$ ipython --no-banner

In [1]: import numpy as np

In [2]: np.set_printoptions(precision=3, suppress=True, linewidth=120, floatmode="fixed")

In [3]: rng = np.random.default_rng(123691)

In [4]: lab = rng.integers(0, 2, 9)

In [5]: W0 = np.triu((lab[:, None] == lab) & (rng.random((9, 9)) < 0.8), 1).astype(int)

In [6]: W0 += W0.T

In [7]: W0
Out[7]: 
array([[0, 0, 0, 1, 1, 1, 0, 0, 1],
       [0, 0, 0, 0, 0, 0, 0, 1, 0],
       [0, 0, 0, 0, 0, 0, 0, 1, 0],
       [1, 0, 0, 0, 1, 1, 1, 0, 0],
       [1, 0, 0, 1, 0, 1, 1, 0, 1],
       [1, 0, 0, 1, 1, 0, 1, 0, 1],
       [0, 0, 0, 1, 1, 1, 0, 0, 1],
       [0, 1, 1, 0, 0, 0, 0, 0, 0],
       [1, 0, 0, 0, 1, 1, 1, 0, 0]])

In [8]: np.flatnonzero(np.linalg.matrix_power((W0 != 0) + (W0.T != 0) + np.eye(9), 9)[7])
Out[8]: array([1, 2, 7])

In [9]: np.round(np.sort(np.linalg.eigvals(W0).real), 3) + 0
Out[9]: array([-2.000, -1.414, -1.372, -1.000,  0.000,  0.000,  0.000,  1.414,  4.372])

In [10]: (W0 != 0).astype(int)
Out[10]: 
array([[0, 0, 0, 1, 1, 1, 0, 0, 1],
       [0, 0, 0, 0, 0, 0, 0, 1, 0],
       [0, 0, 0, 0, 0, 0, 0, 1, 0],
       [1, 0, 0, 0, 1, 1, 1, 0, 0],
       [1, 0, 0, 1, 0, 1, 1, 0, 1],
       [1, 0, 0, 1, 1, 0, 1, 0, 1],
       [0, 0, 0, 1, 1, 1, 0, 0, 1],
       [0, 1, 1, 0, 0, 0, 0, 0, 0],
       [1, 0, 0, 0, 1, 1, 1, 0, 0]])

In [11]: W0 @ W0
Out[11]: 
array([[4, 0, 0, 2, 3, 3, 4, 0, 2],
       [0, 1, 1, 0, 0, 0, 0, 0, 0],
       [0, 1, 1, 0, 0, 0, 0, 0, 0],
       [2, 0, 0, 4, 3, 3, 2, 0, 4],
       [3, 0, 0, 3, 5, 4, 3, 0, 3],
       [3, 0, 0, 3, 4, 5, 3, 0, 3],
       [4, 0, 0, 2, 3, 3, 4, 0, 2],
       [0, 0, 0, 0, 0, 0, 0, 2, 0],
       [2, 0, 0, 4, 3, 3, 2, 0, 4]])

In [12]: r0 = np.array([2, 0, 1, 2, 2, 0, 0]) + 0.5

In [13]: data = np.eye(7) - 2 * np.outer(r0, r0) / (r0 @ r0)

In [14]: data
Out[14]: 
array([[ 0.425, -0.115, -0.345, -0.575, -0.575, -0.115, -0.115],
       [-0.115,  0.977, -0.069, -0.115, -0.115, -0.023, -0.023],
       [-0.345, -0.069,  0.793, -0.345, -0.345, -0.069, -0.069],
       [-0.575, -0.115, -0.345,  0.425, -0.575, -0.115, -0.115],
       [-0.575, -0.115, -0.345, -0.575,  0.425, -0.115, -0.115],
       [-0.115, -0.023, -0.069, -0.115, -0.115,  0.977, -0.023],
       [-0.115, -0.023, -0.069, -0.115, -0.115, -0.023,  0.977]])

In [15]: evals, V = np.linalg.eigh(data)

In [16]: x0 = np.array([1, 0, -1, 4, -3, 5, 3])

In [17]: round(float(np.abs(data).sum(axis=1).max()), 3), np.abs(evals).max()
Out[17]: (2.264, np.float64(1.0))

In [18]: round(x0 @ data @ x0, 3)
Out[18]: np.float64(55.828)

In [19]: np.round(V * np.abs(evals) @ V.T, 3) + 0
Out[19]: 
array([[1.000, 0.000, 0.000, 0.000, 0.000, 0.000, 0.000],
       [0.000, 1.000, 0.000, 0.000, 0.000, 0.000, 0.000],
       [0.000, 0.000, 1.000, 0.000, 0.000, 0.000, 0.000],
       [0.000, 0.000, 0.000, 1.000, 0.000, 0.000, 0.000],
       [0.000, 0.000, 0.000, 0.000, 1.000, 0.000, 0.000],
       [0.000, 0.000, 0.000, 0.000, 0.000, 1.000, 0.000],
       [0.000, 0.000, 0.000, 0.000, 0.000, 0.000, 1.000]])

In [20]: round(float(x0 @ data @ x0 / (x0 @ x0)), 3), evals[0], evals[-1]
Out[20]: (0.915, np.float64(-1.0), np.float64(1.0))

In [21]: np.linalg.eigvalsh(data[1:, 1:])
Out[21]: array([-0.425,  1.000,  1.000,  1.000,  1.000,  1.000])

In [22]: A = np.loadtxt("w.csv", delimiter=",")

In [23]: A
Out[23]: 
array([[1.000, 2.000, 1.000, 3.000, 1.000, 0.000, 0.000],
       [5.000, 4.000, 2.000, 2.000, 2.000, 4.000, 4.000],
       [2.000, 6.000, 2.000, 2.000, 2.000, 1.000, 3.000],
       [2.000, 8.000, 5.000, 5.000, 5.000, 1.000, 4.000],
       [3.000, 6.000, 7.000, 5.000, 3.000, 3.000, 6.000],
       [0.000, 2.000, 3.000, 3.000, 3.000, 0.000, 1.000],
       [5.000, 4.000, 4.000, 3.000, 3.000, 6.000, 7.000],
       [0.000, 0.000, 0.000, 0.000, 0.000, 0.000, 0.000],
       [2.000, 2.000, 3.000, 4.000, 6.000, 3.000, 3.000],
       [1.000, 0.000, 1.000, 3.000, 0.000, 1.000, 1.000],
       [0.000, 0.000, 0.000, 0.000, 0.000, 0.000, 0.000],
       [2.000, 4.000, 5.000, 9.000, 4.000, 1.000, 2.000],
       [0.000, 5.000, 5.000, 4.000, 3.000, 0.000, 3.000],
       [0.000, 0.000, 0.000, 0.000, 0.000, 0.000, 0.000],
       [4.000, 4.000, 5.000, 5.000, 0.000, 4.000, 6.000],
       [6.000, 4.000, 3.000, 5.000, 2.000, 5.000, 5.000],
       [1.000, 5.000, 3.000, 4.000, 1.000, 0.000, 2.000],
       [4.000, 1.000, 3.000, 4.000, 0.000, 4.000, 4.000],
       [4.000, 3.000, 6.000, 7.000, 3.000, 4.000, 5.000],
       [1.000, 5.000, 6.000, 7.000, 3.000, 1.000, 4.000],
       [7.000, 6.000, 6.000, 9.000, 4.000, 7.000, 8.000],
       [0.000, 2.000, 3.000, 3.000, 3.000, 0.000, 1.000],
       [5.000, 6.000, 7.000, 6.000, 6.000, 6.000, 8.000],
       [3.000, 8.000, 6.000, 8.000, 5.000, 2.000, 5.000],
       [2.000, 0.000, 0.000, 1.000, 3.000, 3.000, 2.000],
       [5.000, 6.000, 5.000, 5.000, 5.000, 4.000, 5.000],
       [3.000, 3.000, 3.000, 5.000, 3.000, 4.000, 5.000],
       [5.000, 7.000, 4.000, 3.000, 2.000, 4.000, 6.000],
       [3.000, 0.000, 1.000, 4.000, 3.000, 4.000, 3.000]])

In [24]: out = np.c_[A[:, :1] @ np.array([[-2]]), np.array([-1, 2, -5, -5, -3, 3, -3, 1, -2, 0, -5, 5, -3, -2, -5, 5, 4, -1, 0, 4, 4, -1, 4, -4, -4, 5, 2, 5, 4])]

In [25]: out
Out[25]: 
array([[ -2.000,  -1.000],
       [-10.000,   2.000],
       [ -4.000,  -5.000],
       [ -4.000,  -5.000],
       [ -6.000,  -3.000],
       [  0.000,   3.000],
       [-10.000,  -3.000],
       [  0.000,   1.000],
       [ -4.000,  -2.000],
       [ -2.000,   0.000],
       [  0.000,  -5.000],
       [ -4.000,   5.000],
       [  0.000,  -3.000],
       [  0.000,  -2.000],
       [ -8.000,  -5.000],
       [-12.000,   5.000],
       [ -2.000,   4.000],
       [ -8.000,  -1.000],
       [ -8.000,   0.000],
       [ -2.000,   4.000],
       [-14.000,   4.000],
       [  0.000,  -1.000],
       [-10.000,   4.000],
       [ -6.000,  -4.000],
       [ -4.000,  -4.000],
       [-10.000,   5.000],
       [ -6.000,   2.000],
       [-10.000,   5.000],
       [ -6.000,   4.000]])

In [26]: np.round(np.linalg.norm(out - A @ np.linalg.lstsq(A, out)[0], axis=0), 3) + 0
Out[26]: array([ 0.000, 16.882])

In [27]: np.linalg.matrix_rank(out)
Out[27]: np.int64(2)

In [28]: np.round(np.linalg.lstsq(A, out[:, 0])[0], 3) + 0
Out[28]: array([-2.000,  0.000,  0.000,  0.000,  0.000,  0.000,  0.000])
